$ python3 -q
>>> import numpy as np
>>> from numpy import linalg as LA
>>> np.set_printoptions(precision=2, suppress=True, linewidth=160, floatmode="fixed")
>>> M = np.loadtxt("dump.csv", delimiter=",")
>>> M
array([[0.17, 0.17, 0.67],
       [0.42, 0.17, 0.42],
       [0.50, 0.00, 0.50]])
>>> # row-stochastic, so 1 is an eigenvalue
>>> M.sum(axis=1)
array([1.00, 1.00, 1.00])
>>> M @ np.ones(3)
array([1.00, 1.00, 1.00])
>>> LA.matrix_power(M, 100)
array([[0.37, 0.07, 0.56],
       [0.37, 0.07, 0.56],
       [0.37, 0.07, 0.56]])
>>> LA.matrix_power(M, 2)
array([[0.43, 0.06, 0.51],
       [0.35, 0.10, 0.56],
       [0.33, 0.08, 0.58]])
>>> p = np.eye(3)[0]
>>> for _ in range(7):
...     p = p @ M
...     print(p.round(2))
... 
[0.17 0.17 0.67]
[0.43 0.06 0.51]
[0.35 0.08 0.57]
[0.38 0.07 0.55]
[0.37 0.07 0.56]
[0.37 0.07 0.56]
[0.37 0.07 0.56]
>>> F = np.array([[-0.6, -1.3, 0.0, -0.4],
...     [-0.4, 0.8, 1.6, -0.2],
...     [-0.3, 0.1, 0.0, 0.9],
...     [-0.2, 1.3, -2.1, -0.1]])
>>> F[:, 1] *= 10
>>> F
array([[ -0.60, -13.00,   0.00,  -0.40],
       [ -0.40,   8.00,   1.60,  -0.20],
       [ -0.30,   1.00,   0.00,   0.90],
       [ -0.20,  13.00,  -2.10,  -0.10]])
>>> # column 1 dominates
>>> u = np.array([8, -8, 8, -7])
>>> other = F + np.outer(u, np.eye(4)[0])
>>> LA.matrix_rank(other - F)
np.int64(1)
